% python3 -q
>>> import numpy as np
>>> np.set_printoptions(suppress=True, linewidth=100)
>>> E = np.load("dump.npy")
>>> print(E)
[[ 0.25  1.25 -2.75]
 [-0.14 -0.7   1.54]
 [ 0.07  0.35 -0.77]
 [-0.01 -0.05  0.11]]
>>> left, sig, vt = np.linalg.svd(E)
>>> V = vt[:(sig > 1e-8).sum()]
>>> rng = np.random.default_rng(3344)
>>> vec = E[2] + 2 * E[0] + rng.integers(2) * np.eye(3)[2]
>>> print(vec.round(2))
[ 0.57  2.85 -6.27]
>>> print(np.allclose(V.T @ V @ vec, vec))
True
>>> A = np.array([[1, 0, 0], [0, 1, -1], [0, -1, 1]])
>>> # looks like rank 2
>>> print(np.round(np.sort(np.abs(np.linalg.eigvals(A))), 2))
[0. 1. 2.]
>>> print(np.round(np.abs(np.linalg.eigvals(A)).max(), 2))
2.0
>>> print(np.linalg.matrix_power(A, 3))
[[ 1  0  0]
 [ 0  4 -4]
 [ 0 -4  4]]
>>> print((A + A.T) / 2)
[[ 1.  0.  0.]
 [ 0.  1. -1.]
 [ 0. -1.  1.]]
>>> print(np.trace(A))
3
>>> print(round(float(np.linalg.det(A)), 2))
0.0
>>> print(np.allclose(A @ A.T, A.T @ A))
True
>>> K = np.loadtxt("mat.csv", delimiter=",")
>>> print(K)
[[-20.41  59.85   0.7 ]
 [-19.97  59.62  -0.21]
 [-19.72  60.52  -0.5 ]
 [-19.73  60.2   -0.27]
 [-19.89  60.15  -0.8 ]
 [-20.69  59.56  -0.62]
 [-18.88  60.09   1.8 ]
 [-20.2   58.16  -0.14]
 [-18.96  60.15  -0.26]
 [-20.43  60.29   0.97]]
>>> hat = K @ np.linalg.solve(K.T @ K, K.T)
>>> print(np.round(np.linalg.eigvalsh(hat), 2) + 0)
[0. 0. 0. 0. 0. 0. 0. 1. 1. 1.]
>>> print(np.round(hat @ K[:, 0], 2))
[-20.41 -19.97 -19.72 -19.73 -19.89 -20.69 -18.88 -20.2  -18.96 -20.43]
>>> print(np.round(np.trace(hat), 2))
3.0
>>> f = np.array([-5, 8, -1])
>>> print(np.round(np.polyval(f, K[0]), 2))
[ -2247.12 -17432.31      2.15]
>>> idx = K[:, 2] > np.median(K[:, 2])
>>> f = K[idx].mean(axis=0) - K[~idx].mean(axis=0)
>>> print(((K - K.mean(axis=0)) @ f > 0).astype(int))
[1 0 0 0 0 0 1 1 0 1]
>>> print(np.argsort(-np.abs(f).round(6), kind="stable"))
[2 1 0]
>>> print(idx.astype(int))
[1 1 0 0 0 0 1 1 0 1]
>>> data = np.array([[-1, 1, -1, -3], [-1, 1, -1, -3], [-2, 0, -2, -4]])
>>> r = np.linalg.matrix_rank(data)
>>> print(r)
2
>>> ns = np.linalg.svd(data)[2][r:].T
>>> print([int(np.linalg.matrix_rank(data[:, :j + 1])) for j in range(4)])
[1, 2, 2, 2]
>>> print(ns.shape)
(4, 2)
>>> print([int(np.linalg.matrix_rank(np.delete(data, i, axis=0))) for i in range(3)])
[2, 2, 1]
>>> f = np.array([2, 0])
>>> print(np.array([np.convolve(row, f, "same") for row in data]))
[[-2  2 -2 -6]
 [-2  2 -2 -6]
 [-4  0 -4 -8]]
>>> print(np.convolve(data[0], f))
[-2  2 -2 -6  0]
>>> print(np.correlate(data[0], data[1], "full"))
[ 3 -2  1 12  1 -2  3]
>>> print(np.linalg.cond(data) > 100)
True
>>> print(np.linalg.matrix_rank(data, rtol=0.1))
2
>>> print(np.argsort(-np.linalg.norm(data, axis=0).round(6), kind="stable")[:3])
[3 0 2]
>>> print(round(np.linalg.norm(data, 2) / np.linalg.norm(data), 2))
0.99
>>> left, sig, vt = np.linalg.svd(data)
>>> V = vt[:(sig > 1e-8).sum()]
>>> vec = data[2] + 2 * data[0] + rng.integers(2) * np.eye(4)[0]
>>> print(vec)
[ -4.   2.  -4. -10.]
>>> print(np.round(V.T @ V, 2))
[[ 0.25  0.25  0.25  0.25]
 [ 0.25  0.75  0.25 -0.25]
 [ 0.25  0.25  0.25  0.25]
 [ 0.25 -0.25  0.25  0.75]]
>>> print(round(float(np.linalg.norm(vec - V.T @ V @ vec)), 2))
0.0
>>> print(np.round(np.diag(V.T @ V), 2))
[0.25 0.75 0.25 0.75]
>>> print(np.linalg.matrix_rank(np.vstack([data, vec])))
2
>>> F = np.load("case2.npy")
>>> print(F)
[[0 1 1 1]
 [1 0 0 1]
 [1 0 0 0]
 [1 1 0 0]]
>>> print(F.reshape(2, -1))
[[0 1 1 1 1 0 0 1]
 [1 0 0 0 1 1 0 0]]
>>> t3 = F.reshape(4, 2, -1)
>>> print(t3.sum(axis=1))
[[1 2]
 [1 1]
 [1 0]
 [1 1]]
>>> print(np.einsum("ihd,ihd->ih", t3, t3))
[[1 2]
 [1 1]
 [1 0]
 [2 0]]
>>> print(np.einsum("ihd,jhd->hij", t3, t3).shape)
(2, 4, 4)
>>> W2 = np.array([[0, 0, -1], [1, -3, 3], [1, -3, -3]])
>>> M = (rng.random((18, 3)) < 0.25) @ W2
>>> print(M)
[[ 1 -3 -3]
 [ 1 -3 -3]
 [ 1 -3  3]
 [ 1 -3 -4]
 [ 2 -6  0]
 [ 0  0  0]
 [ 1 -3  2]
 [ 0  0 -1]
 [ 0  0  0]
 [ 0  0 -1]
 [ 0  0  0]
 [ 1 -3  3]
 [ 0  0 -1]
 [ 1 -3 -4]
 [ 0  0  0]
 [ 1 -3 -3]
 [ 0  0  0]
 [ 0  0  0]]
>>> # null space of dimension 1
>>> left, sig, vt = np.linalg.svd(A)
>>> V = vt[:(sig > 1e-8).sum()]
>>> vec = A[1] + -2 * A[0] + rng.integers(2) * np.eye(3)[2]
>>> print(vec)
[-2.  1.  0.]
>>> print(round(np.linalg.norm(vec - V.T @ V @ vec), 2))
0.71
>>> print(np.round(np.diag(V.T @ V), 2))
[1.  0.5 0.5]
>>> print(np.linalg.matrix_rank(np.vstack([A, vec])))
3
>>> gram = np.cov(M, rowvar=False)
>>> print(np.argwhere(np.triu(np.abs(np.corrcoef(M.T)) > 0.8, 1)))
[[0 1]]
>>> print(np.round(np.linalg.eigvalsh(gram)[::-1], 2) + 0)
[4.68 3.58 0.  ]
>>> print(np.median(M, axis=0))
[ 0.5 -1.5  0. ]
>>> print(gram.round(2))
[[ 0.38 -1.14 -0.14]
 [-1.14  3.41  0.41]
 [-0.14  0.41  4.47]]
>>> print(np.round(M.std(axis=0), 2))
[0.6  1.8  2.05]
>>> print(np.round(np.polyfit(M[:, 2], M[:, 1], 1), 2))
[ 0.09 -1.61]
>>> print(round(float(np.corrcoef(M[:, 2], M[:, 1])[0, 1]), 2))
0.11
>>> print(np.argsort(-M.std(axis=0).round(6), kind="stable"))
[2 1 0]
>>> print(np.unique(M.round(6), axis=0).shape)
(7, 3)
>>> print(round(float(np.trace(np.linalg.pinv(M) @ M)), 2))
2.0
>>> r = np.linalg.matrix_rank(M)
>>> print(r)
2
>>> ns = np.linalg.svd(M)[2][r:].T
>>> print(np.round(ns @ ns.T, 2) + 0)
[[0.9 0.3 0. ]
 [0.3 0.1 0. ]
 [0.  0.  0. ]]
>>> print(np.allclose(M @ ns, 0))
True
>>> print(np.linalg.matrix_rank(M.T @ M), np.linalg.matrix_rank(M @ M.T))
2 2
>>> print(np.round(M @ ns, 2) + 0)
[[0.]
 [0.]
 [0.]
 [0.]
 [0.]
 [0.]
 [0.]
 [0.]
 [0.]
 [0.]
 [0.]
 [0.]
 [0.]
 [0.]
 [0.]
 [0.]
 [0.]
 [0.]]
>>> print([int(np.linalg.matrix_rank(M[:i])) for i in range(1, len(M) + 1)])
[1, 1, 2, 2, 2, 2, 2, 2, 2, 2, 2, 2, 2, 2, 2, 2, 2, 2]
>>> m1 = np.diag(np.array([0, 0, 5]))
>>> print(m1)
[[0 0 0]
 [0 0 0]
 [0 0 5]]
>>> print((m1 + m1.T) / 2)
[[0. 0. 0.]
 [0. 0. 0.]
 [0. 0. 5.]]
>>> arr = np.load("data.npy")
>>> print(arr)
[[1 0 0]
 [0 1 0]
 [3 2 1]]
>>> idx = rng.permutation(3)
>>> print(idx)
[0 2 1]
>>> out = arr[idx][:, idx]
>>> print(np.allclose(out, arr))
False
>>> print(np.trace(out))
3
>>> f = np.array([2, 0, 2])
>>> out = arr + np.outer(f, np.eye(3)[0])
>>> print(out)
[[3. 0. 0.]
 [0. 1. 0.]
 [5. 2. 1.]]
>>> print(np.linalg.matrix_rank(out - arr))
1
>>> print(np.round(np.linalg.det(out[::-1]), 2))
-3.0
>>> print(np.round(np.linalg.eigvals(out), 2))
[1. 3. 1.]
>>> print(round(np.linalg.det(2 * out), 2), round(float(np.linalg.det(out)), 2))
24.0 3.0
>>> print(round(np.linalg.det(out.T), 2))
3.0
